In [1]: import numpy as np

In [2]: from numpy import linalg as LA

In [3]: np.set_printoptions(precision=3, suppress=True, linewidth=140)

In [4]: M = np.tril(np.array([[2, -2], [-1, 1]]), -1) + np.eye(2, dtype=int)

In [5]: M
Out[5]: 
array([[ 1,  0],
       [-1,  1]])

In [6]: ev, vecs = LA.eig(M)

In [7]: np.prod(ev)
Out[7]: np.float64(1.0)

In [8]: np.sort(LA.eigvals(M.T))
Out[8]: array([1., 1.])

In [9]: np.sort(LA.eigvals(M @ M))
Out[9]: array([1., 1.])

In [10]: ev
Out[10]: array([1., 1.])

In [11]: rng = np.random.default_rng(66677)

In [12]: lab = rng.permutation(2)

In [13]: lab
Out[13]: array([1, 0])

In [14]: Y = M[lab][:, lab]

In [15]: np.sort(np.abs(LA.eigvals(Y)))
Out[15]: array([1., 1.])

In [16]: np.trace(Y)
Out[16]: np.int64(2)

In [17]: np.diag(Y)
Out[17]: array([1, 1])

In [18]: Y
Out[18]: 
array([[ 1, -1],
       [ 0,  1]])

In [19]: np.allclose(Y, M)
Out[19]: False

In [20]: vec = np.array([5, 4])

In [21]: target = M @ vec

In [22]: target
Out[22]: array([ 5, -1])

In [23]: LA.solve(M, target)
Out[23]: array([5., 4.])

In [24]: LA.solve(M, 5 * target)
Out[24]: array([25., 20.])

In [25]: LA.solve(M, target + M[:, 1])
Out[25]: array([5., 5.])

In [26]: W0 = 5 * np.eye(5) + np.eye(5, k=1)

In [27]: W0
Out[27]: 
array([[5., 1., 0., 0., 0.],
       [0., 5., 1., 0., 0.],
       [0., 0., 5., 1., 0.],
       [0., 0., 0., 5., 1.],
       [0., 0., 0., 0., 5.]])

In [28]: P = np.triu(np.array([[3, 3], [1, 0]]), 1) + np.eye(2)

In [29]: Y = P @ M @ LA.inv(P)

In [30]: Y
Out[30]: 
array([[-2.,  9.],
       [-1.,  4.]])

In [31]: P = np.triu(np.array([[-2, -2, 4, -3, -4],
    ...:     [0, 4, 5, -4, -3],
    ...:     [1, -5, -3, -1, 4],
    ...:     [1, 3, -2, 3, -2],
    ...:     [-2, -2, -3, 2, 2]]), 1) + np.eye(5)

In [32]: Y = P @ W0 @ LA.inv(P)

In [33]: np.round(LA.det(Y), 3)
Out[33]: np.float64(3125.0)

In [34]: LA.matrix_rank(Y)
Out[34]: np.int64(5)

In [35]: np.trace(Y), np.trace(W0)
Out[35]: (np.float64(25.0), np.float64(25.0))

In [36]: LA.norm(W0, axis=0)
Out[36]: array([5.   , 5.099, 5.099, 5.099, 5.099])

In [37]: round(float(LA.norm(W0, 2)), 3)
Out[37]: 5.881

In [38]: round(float(LA.norm(W0, 1)), 3), np.round(LA.norm(W0, np.inf), 3)
Out[38]: (6.0, np.float64(6.0))

In [39]: u, v = W0[3], W0[0]

In [40]: u @ u
Out[40]: np.float64(26.0)

In [41]: pr = (u @ v) / (u @ u) * u

In [42]: v - pr
Out[42]: array([5., 1., 0., 0., 0.])

In [43]: np.outer(u, v)
Out[43]: 
array([[ 0.,  0.,  0.,  0.,  0.],
       [ 0.,  0.,  0.,  0.,  0.],
       [ 0.,  0.,  0.,  0.,  0.],
       [25.,  5.,  0.,  0.,  0.],
       [ 5.,  1.,  0.,  0.,  0.]])

In [44]: (v - pr) @ u
Out[44]: np.float64(0.0)

In [45]: X = np.load("w.npy")

In [46]: X
Out[46]: 
array([[ 0.146,  0.141,  0.196, -0.164],
       [ 3.303,  1.622,  5.06 , -3.296],
       [-0.088, -0.053, -0.134,  0.187],
       [ 0.264,  0.213,  0.272, -0.286],
       [ 0.338,  0.246,  0.646, -0.399],
       [-2.123, -1.055, -3.238,  2.321],
       [-0.928, -0.455, -1.25 ,  0.871],
       [ 2.608,  1.271,  3.757, -2.576],
       [-5.373, -2.733, -8.075,  5.493],
       [ 0.092,  0.109,  0.241, -0.161],
       [ 1.679,  0.857,  2.511, -1.65 ]])

In [47]: dist = LA.norm(X[:, None] - X[None], axis=-1)

In [48]: LA.norm(X - X.mean(axis=0), axis=1)
Out[48]: array([ 0.341,  7.087,  0.23 ,  0.537,  0.881,  4.62 ,  1.826,  5.417, 11.461,  0.338,  3.562])

In [49]: (dist + 1e9 * np.eye(11)).round(6).argmin(axis=1)
Out[49]: array([9, 7, 9, 0, 3, 6, 2, 1, 5, 0, 7])

In [50]: np.unravel_index(dist.round(6).argmax(), dist.shape)
Out[50]: (np.int64(1), np.int64(8))

In [51]: dist[3].round(6).argsort(kind="stable")[:4]
Out[51]: array([3, 0, 9, 4])

In [52]: dist.shape
Out[52]: (11, 11)

In [53]: cen = (X - X.mean(axis=0)) / X.std(axis=0)

In [54]: np.argwhere(np.abs(cen) > 2)
Out[54]: 
array([[8, 0],
       [8, 1],
       [8, 2],
       [8, 3]])

In [55]: b = LA.lstsq(np.delete(cen, 0, axis=1), cen[:, 0])[0]

In [56]: np.abs(b).argmax()
Out[56]: np.int64(1)

In [57]: round(1 - np.var(cen[:, 0] - np.delete(cen, 0, axis=1) @ b), 3)
Out[57]: np.float64(0.999)

In [58]: round(LA.norm(X, 2) / LA.norm(X), 3)
Out[58]: np.float64(1.0)

In [59]: LA.cond(X) > 100
Out[59]: np.True_

In [60]: np.argsort(-LA.norm(X, axis=0).round(6), kind="stable")[:3]
Out[60]: array([2, 3, 0])

In [61]: np.abs(LA.svd(X)[2][-1])
Out[61]: array([0.365, 0.874, 0.145, 0.287])

In [62]: [round(float(x), 3) for x in LA.svd(X, compute_uv=False)[:3]]
Out[62]: [15.797, 0.215, 0.172]

In [63]: data = np.loadtxt("m.csv", delimiter=",")

In [64]: data
Out[64]: 
array([[-0.353, -0.171, -0.148, -0.908],
       [ 0.706, -0.305,  0.56 , -0.308],
       [ 0.588,  0.501, -0.594, -0.226],
       [ 0.176, -0.792, -0.559,  0.172]])

In [65]: Y = data / np.sqrt((data ** 2).mean(axis=1, keepdims=True))

In [66]: LA.matrix_rank(Y) == LA.matrix_rank(data)
Out[66]: np.True_

In [67]: Y[3]
Out[67]: array([ 0.353, -1.584, -1.117,  0.343])

In [68]: LA.norm(Y, axis=1)
Out[68]: array([2., 2., 2., 2.])

In [69]: Y = np.array([[1, 2], [1, -2], [-2, -1], [-1, 0]])

In [70]: np.vstack([data, Y.T]).shape
Out[70]: (6, 4)

In [71]: data @ Y
Out[71]: 
array([[ 0.68 , -0.216],
       [-0.411,  1.461],
       [ 2.502,  0.769],
       [ 0.33 ,  2.496]])

In [72]: LA.matrix_rank(data @ Y)
Out[72]: np.int64(2)

In [73]: LA.matrix_rank(np.vstack([data, Y.T]))
Out[73]: np.int64(4)

In [74]: np.einsum("ij,ij->i", data, data)
Out[74]: array([1., 1., 1., 1.])

In [75]: lab = rng.permutation(4)

In [76]: lab
Out[76]: array([2, 3, 1, 0])

In [77]: Y = data[lab][:, lab]

In [78]: np.diag(Y)
Out[78]: array([-0.594,  0.172, -0.305, -0.353])

In [79]: Y
Out[79]: 
array([[-0.594, -0.226,  0.501,  0.588],
       [-0.559,  0.172, -0.792,  0.176],
       [ 0.56 , -0.308, -0.305,  0.706],
       [-0.148, -0.908, -0.171, -0.353]])

In [80]: np.sort(np.abs(LA.eigvals(Y)))
Out[80]: array([1., 1., 1., 1.])

In [81]: np.allclose(data, data.T)
Out[81]: False

In [82]: (data + data.T) / 2
Out[82]: 
array([[-0.353,  0.267,  0.22 , -0.366],
       [ 0.267, -0.305,  0.53 , -0.55 ],
       [ 0.22 ,  0.53 , -0.594, -0.392],
       [-0.366, -0.55 , -0.392,  0.172]])

In [83]: P = np.triu(np.array([[-1, -3, 1, 3], [2, -1, 3, 2], [0, -3, -3, 0], [3, -3, 1, 2]]), 1) + np.eye(4)

In [84]: Y = P @ data @ LA.inv(P)

In [85]: P @ data - data @ P
Out[85]: 
array([[-1.   , -2.021, -3.084,  2.615],
       [ 2.118,  2.035, -2.69 , -1.843],
       [ 0.   ,  1.765, -2.09 , -2.766],
       [ 0.   ,  0.529,  2.2  ,  1.055]])

In [86]: round(LA.det(Y), 3)
Out[86]: np.float64(-1.0)

In [87]: feats = np.loadtxt("a.csv", delimiter=",")

In [88]: feats
Out[88]: 
array([[0., 0., 2.],
       [1., 0., 2.],
       [0., 0., 2.]])

In [89]: # column 2 dominates

In [90]: Uu, s, vt = LA.svd(feats)

In [91]: s
Out[91]: array([3.515, 0.805, 0.   ])

In [92]: Y = Uu[:, :2] @ np.diag(s[:2]) @ vt[:2]

In [93]: round(float(LA.norm(feats - Y) / LA.norm(feats)), 3)
Out[93]: 0.0

In [94]: np.round(np.abs(feats - Y).max(), 3)
Out[94]: np.float64(0.0)

In [95]: Y.round(3) + 0
Out[95]: 
array([[0., 0., 2.],
       [1., 0., 2.],
       [0., 0., 2.]])
